% ipython --no-banner

In [1]: import numpy as np

In [2]: import numpy.linalg as la

In [3]: np.set_printoptions(suppress=True, linewidth=200)

In [4]: W0 = np.loadtxt("case14.csv", delimiter=",")

In [5]: W0
Out[5]: 
array([[-2.,  0., -2.],
       [ 2., -1.,  0.],
       [-1.,  1., -2.]])

In [6]: gram = W0.T @ W0

In [7]: np.round(la.svd(W0, compute_uv=False) ** 2, 3)
Out[7]: array([15.465,  2.66 ,  0.875])

In [8]: np.round(la.eigvalsh(gram)[::-1], 3)
Out[8]: array([15.465,  2.66 ,  0.875])

In [9]: gram
Out[9]: 
array([[ 9., -3.,  6.],
       [-3.,  2., -2.],
       [ 6., -2.,  8.]])

In [10]: np.allclose(gram, gram.T)
Out[10]: True

In [11]: K = np.array([[1.4, 0.5, 1.9, 0.2],
    ...:     [0.7, -0.6, 1.4, 0.5],
    ...:     [2.1, 0.0, 2.9, 0.7],
    ...:     [0.0, -0.7, 2.2, -0.9]])

In [12]: K
Out[12]: 
array([[ 1.4,  0.5,  1.9,  0.2],
       [ 0.7, -0.6,  1.4,  0.5],
       [ 2.1,  0. ,  2.9,  0.7],
       [ 0. , -0.7,  2.2, -0.9]])

In [13]: vec = np.array([6, 0, -5, -9])

In [14]: np.round(K @ vec, 3)
Out[14]: array([-2.9, -7.3, -8.2, -2.9])

In [15]: np.round(K * vec, 3)
Out[15]: 
array([[  8.4,   0. ,  -9.5,  -1.8],
       [  4.2,  -0. ,  -7. ,  -4.5],
       [ 12.6,   0. , -14.5,  -6.3],
       [  0. ,  -0. , -11. ,   8.1]])

In [16]: K @ np.eye(4)[1]
Out[16]: array([ 0.5, -0.6,  0. , -0.7])
